% ipython --no-banner

In [1]: import numpy as np

In [2]: import numpy.linalg as la

In [3]: np.set_printoptions(precision=2, suppress=True, linewidth=200)

In [4]: def rnd(a):
   ...:     return np.round(a, 2) + 0
   ...: 

In [5]: E = np.loadtxt("arr.csv", delimiter=",")

In [6]: E
Out[6]: 
array([[ 1.02,  0.59, -0.79,  1.05,  0.63,  0.57,  0.45, -0.81,  0.12],
       [ 0.59,  0.23,  0.22,  0.77, -0.63,  0.57,  0.49,  0.93, -1.16],
       [-0.79,  0.22,  2.07,  0.7 ,  0.65,  0.94,  0.58, -0.64,  0.64],
       [ 1.05,  0.77,  0.7 ,  0.05,  0.45,  0.01, -1.33,  0.78,  0.76],
       [ 0.63, -0.63,  0.65,  0.45,  0.19,  0.08, -0.89, -0.98,  0.02],
       [ 0.57,  0.57,  0.94,  0.01,  0.08, -1.53, -0.48, -0.82, -1.85],
       [ 0.45,  0.49,  0.58, -1.33, -0.89, -0.48,  1.76, -0.55,  0.34],
       [-0.81,  0.93, -0.64,  0.78, -0.98, -0.82, -0.55,  0.11,  0.64],
       [ 0.12, -1.16,  0.64,  0.76,  0.02, -1.85,  0.34,  0.64,  1.11]])

In [7]: evals, V = la.eigvalsh(E)
---------------------------------------------------------------------------
ValueError                                Traceback (most recent call last)
Cell In[7], line 1
----> 1 evals, V = la.eigvalsh(E)

ValueError: too many values to unpack (expected 2)

In [8]: evals, V = la.eigh(E)

In [9]: rnd(evals)
Out[9]: array([-3.01, -2.  , -2.  , -0.99,  2.  ,  2.  ,  3.  ,  3.  ,  3.01])

In [10]: print(np.unique(evals.round(6) + 0, return_counts=True)[1])
[1 1 1 1 1 1 1 1 1]

In [11]: rnd(la.svd(E, compute_uv=False))
Out[11]: array([3.01, 3.01, 3.  , 3.  , 2.  , 2.  , 2.  , 2.  , 0.99])

In [12]: rnd(la.eigvalsh(E @ E))
Out[12]: array([0.99, 3.99, 3.99, 4.01, 4.01, 9.  , 9.03, 9.04, 9.05])

In [13]: np.trace(E)
Out[13]: np.float64(5.01)

In [14]: print(rnd(np.abs(la.eigvals(E)).max()))
3.01

In [15]: rnd(np.sort(np.abs(la.eigvals(E))))
Out[15]: array([0.99, 2.  , 2.  , 2.  , 2.  , 3.  , 3.  , 3.01, 3.01])

In [16]: E.inv()
---------------------------------------------------------------------------
AttributeError                            Traceback (most recent call last)
Cell In[16], line 1
----> 1 E.inv()

AttributeError: 'numpy.ndarray' object has no attribute 'inv'

In [17]: r0 = np.array([2, -2, 3, 0, 0, 2, -1, -2, -2])

In [18]: M2 = E + np.outer(r0, np.eye(9)[7])

In [19]: la.matrix_rank(la.inv(M2) - la.inv(E), tol=1e-8)
Out[19]: np.int64(1)

In [20]: vec = np.array([4, -7, -7, 6, -1, 7, -9, -1, 5])

In [21]: a = np.maximum(E @ vec, 0)

In [22]: E * (a > 1e-9)[:, None]
Out[22]: 
array([[ 1.02,  0.59, -0.79,  1.05,  0.63,  0.57,  0.45, -0.81,  0.12],
       [ 0.  ,  0.  ,  0.  ,  0.  , -0.  ,  0.  ,  0.  ,  0.  , -0.  ],
       [-0.  ,  0.  ,  0.  ,  0.  ,  0.  ,  0.  ,  0.  , -0.  ,  0.  ],
       [ 1.05,  0.77,  0.7 ,  0.05,  0.45,  0.01, -1.33,  0.78,  0.76],
       [ 0.63, -0.63,  0.65,  0.45,  0.19,  0.08, -0.89, -0.98,  0.02],
       [ 0.  ,  0.  ,  0.  ,  0.  ,  0.  , -0.  , -0.  , -0.  , -0.  ],
       [ 0.  ,  0.  ,  0.  , -0.  , -0.  , -0.  ,  0.  , -0.  ,  0.  ],
       [-0.81,  0.93, -0.64,  0.78, -0.98, -0.82, -0.55,  0.11,  0.64],
       [ 0.  , -0.  ,  0.  ,  0.  ,  0.  , -0.  ,  0.  ,  0.  ,  0.  ]])

In [23]: rnd(E.T @ a)
Out[23]: array([ 28.99,   7.51,   4.03,  22.21,  11.97,   6.17, -20.53, -17.2 ,  10.22])

In [24]: rnd(np.maximum(E @ vec, 0) - np.maximum(-E @ vec, 0))
Out[24]: array([ 12.5 ,  -2.69, -10.44,   8.82,  14.54, -23.13, -29.73,   2.69,  -2.44])

In [25]: rnd(np.tanh(E @ vec))
Out[25]: array([ 1.  , -0.99, -1.  ,  1.  ,  1.  , -1.  , -1.  ,  0.99, -0.98])

In [26]: mat = np.loadtxt("out19.csv", delimiter=",")

In [27]: mat
Out[27]: 
array([[0., 0., 0., 0., 0., 0., 1., 0., 0., 0., 0., 0.],
       [1., 0., 0., 0., 0., 0., 0., 0., 0., 0., 0., 0.],
       [0., 0., 0., 0., 0., 0., 0., 0., 1., 0., 0., 0.],
       [0., 0., 0., 0., 1., 0., 0., 0., 0., 0., 0., 0.],
       [0., 0., 0., 0., 0., 0., 0., 0., 0., 0., 0., 1.],
       [0., 1., 0., 0., 0., 0., 0., 0., 0., 0., 0., 0.],
       [0., 0., 0., 0., 0., 0., 0., 0., 0., 1., 0., 0.],
       [0., 0., 0., 1., 0., 0., 0., 0., 0., 0., 0., 0.],
       [0., 0., 0., 0., 0., 0., 0., 0., 0., 0., 1., 0.],
       [0., 0., 0., 0., 0., 0., 0., 1., 0., 0., 0., 0.],
       [0., 0., 1., 0., 0., 0., 0., 0., 0., 0., 0., 0.],
       [0., 0., 0., 0., 0., 1., 0., 0., 0., 0., 0., 0.]])

In [28]: print(rnd(la.norm(mat, 2)))
1.0

In [29]: print(mat[10] @ mat[6])
0.0

In [30]: rnd(la.norm(mat[10] - mat[6]))
Out[30]: np.float64(1.41)

In [31]: rnd(la.norm(mat, axis=1))
Out[31]: array([1., 1., 1., 1., 1., 1., 1., 1., 1., 1., 1., 1.])

In [32]: rnd(la.norm(mat, 1)), rnd(la.norm(mat, np.inf))
Out[32]: (np.float64(1.0), np.float64(1.0))

In [33]: rnd(la.norm(mat, "nuc"))
Out[33]: np.float64(12.0)

In [34]: rnd(la.norm(mat, axis=0))
Out[34]: array([1., 1., 1., 1., 1., 1., 1., 1., 1., 1., 1., 1.])

In [35]: vec = np.array([2, 3, -2, -3, 2, 1, -1, 3, 0, -3, -3, 2])

In [36]: rnd(np.abs(la.eigvals(mat)))
Out[36]: array([1., 1., 1., 1., 1., 1., 1., 1., 1., 1., 1., 1.])

In [37]: [p for p in range(1, 25) if np.allclose(la.matrix_power(mat, p), np.eye(12))]
Out[37]: [9, 18]

In [38]: arr = np.array([[4, 2, 1, 6],
    ...:     [9, 11, 10, 6],
    ...:     [12, 14, 10, 7],
    ...:     [13, 16, 17, 15],
    ...:     [14, 24, 18, 23],
    ...:     [18, 28, 25, 24],
    ...:     [19, 31, 33, 29],
    ...:     [26, 39, 41, 29],
    ...:     [30, 42, 48, 33],
    ...:     [34, 49, 50, 33],
    ...:     [41, 55, 58, 37],
    ...:     [43, 62, 58, 41],
    ...:     [44, 67, 58, 49],
    ...:     [46, 68, 60, 52],
    ...:     [47, 72, 65, 59]])

In [39]: rng = np.random.default_rng(5638)

In [40]: z = rng.permutation(9)

In [41]: z
Out[41]: array([4, 6, 3, 0, 7, 5, 2, 8, 1])

In [42]: M2 = E[z][:, z]

In [43]: print(np.diag(M2))
[ 0.19  1.76  0.05  1.02  0.11 -1.53  2.07  1.11  0.23]

In [44]: M2 = np.array([[0, 0, 1],
    ...:     [2, 1, 3],
    ...:     [1, -3, -2],
    ...:     [-3, 1, 2],
    ...:     [2, -1, 0],
    ...:     [-2, 1, -3],
    ...:     [0, 3, 0],
    ...:     [1, 2, -1],
    ...:     [2, -3, -3],
    ...:     [-1, 1, 1],
    ...:     [3, 1, 3],
    ...:     [-2, -2, -3]])

In [45]: print(np.einsum("ik,kj->ji", mat, M2))
[[ 0.  0.  2.  2. -2.  2. -1. -3.  3.  1.  1. -2.]
 [ 3.  0. -3. -1. -2.  1.  1.  1.  1.  2. -3.  1.]
 [ 0.  1. -3.  0. -3.  3.  1.  2.  3. -1. -2. -3.]]

In [46]: np.vstack([mat, M2.T]).shape
Out[46]: (15, 12)

In [47]: la.matrix_rank(mat @ M2)
Out[47]: np.int64(3)

In [48]: Xs = arr - arr.mean(axis=0)

In [49]: V = la.svd(Xs)[2][:1]

In [50]: M2 = Xs - Xs @ V.T @ V

In [51]: rnd(np.diag(V.T @ V))
Out[51]: array([0.15, 0.35, 0.32, 0.18])

In [52]: print(rnd((Xs @ V.T).std(axis=0)))
[37.03]

In [53]: rnd(M2.std(axis=0))
Out[53]: array([1.79, 1.53, 2.82, 3.43])

In [54]: data = np.loadtxt("data.csv", delimiter=",")

In [55]: print(data)
[[-1. -5.  3.  3. -2. -1.  1. -2.  0. -3. -2. -1.]
 [-5. -1. -5.  3.  3. -2. -1.  1. -2.  0. -3. -2.]
 [ 3. -5. -1. -5.  3.  3. -2. -1.  1. -2.  0. -3.]
 [ 3.  3. -5. -1. -5.  3.  3. -2. -1.  1. -2.  0.]
 [-2.  3.  3. -5. -1. -5.  3.  3. -2. -1.  1. -2.]
 [-1. -2.  3.  3. -5. -1. -5.  3.  3. -2. -1.  1.]
 [ 1. -1. -2.  3.  3. -5. -1. -5.  3.  3. -2. -1.]
 [-2.  1. -1. -2.  3.  3. -5. -1. -5.  3.  3. -2.]
 [ 0. -2.  1. -1. -2.  3.  3. -5. -1. -5.  3.  3.]
 [-3.  0. -2.  1. -1. -2.  3.  3. -5. -1. -5.  3.]
 [-2. -3.  0. -2.  1. -1. -2.  3.  3. -5. -1. -5.]
 [-1. -2. -3.  0. -2.  1. -1. -2.  3.  3. -5. -1.]]

In [56]: evals, V = la.eigh(data)

In [57]: rnd(V.T @ V)
Out[57]: 
array([[1., 0., 0., 0., 0., 0., 0., 0., 0., 0., 0., 0.],
       [0., 1., 0., 0., 0., 0., 0., 0., 0., 0., 0., 0.],
       [0., 0., 1., 0., 0., 0., 0., 0., 0., 0., 0., 0.],
       [0., 0., 0., 1., 0., 0., 0., 0., 0., 0., 0., 0.],
       [0., 0., 0., 0., 1., 0., 0., 0., 0., 0., 0., 0.],
       [0., 0., 0., 0., 0., 1., 0., 0., 0., 0., 0., 0.],
       [0., 0., 0., 0., 0., 0., 1., 0., 0., 0., 0., 0.],
       [0., 0., 0., 0., 0., 0., 0., 1., 0., 0., 0., 0.],
       [0., 0., 0., 0., 0., 0., 0., 0., 1., 0., 0., 0.],
       [0., 0., 0., 0., 0., 0., 0., 0., 0., 1., 0., 0.],
       [0., 0., 0., 0., 0., 0., 0., 0., 0., 0., 1., 0.],
       [0., 0., 0., 0., 0., 0., 0., 0., 0., 0., 0., 1.]])

In [58]: rnd(V @ np.diag(evals) @ V.T)
Out[58]: 
array([[-1., -5.,  3.,  3., -2., -1.,  1., -2.,  0., -3., -2., -1.],
       [-5., -1., -5.,  3.,  3., -2., -1.,  1., -2.,  0., -3., -2.],
       [ 3., -5., -1., -5.,  3.,  3., -2., -1.,  1., -2.,  0., -3.],
       [ 3.,  3., -5., -1., -5.,  3.,  3., -2., -1.,  1., -2.,  0.],
       [-2.,  3.,  3., -5., -1., -5.,  3.,  3., -2., -1.,  1., -2.],
       [-1., -2.,  3.,  3., -5., -1., -5.,  3.,  3., -2., -1.,  1.],
       [ 1., -1., -2.,  3.,  3., -5., -1., -5.,  3.,  3., -2., -1.],
       [-2.,  1., -1., -2.,  3.,  3., -5., -1., -5.,  3.,  3., -2.],
       [ 0., -2.,  1., -1., -2.,  3.,  3., -5., -1., -5.,  3.,  3.],
       [-3.,  0., -2.,  1., -1., -2.,  3.,  3., -5., -1., -5.,  3.],
       [-2., -3.,  0., -2.,  1., -1., -2.,  3.,  3., -5., -1., -5.],
       [-1., -2., -3.,  0., -2.,  1., -1., -2.,  3.,  3., -5., -1.]])
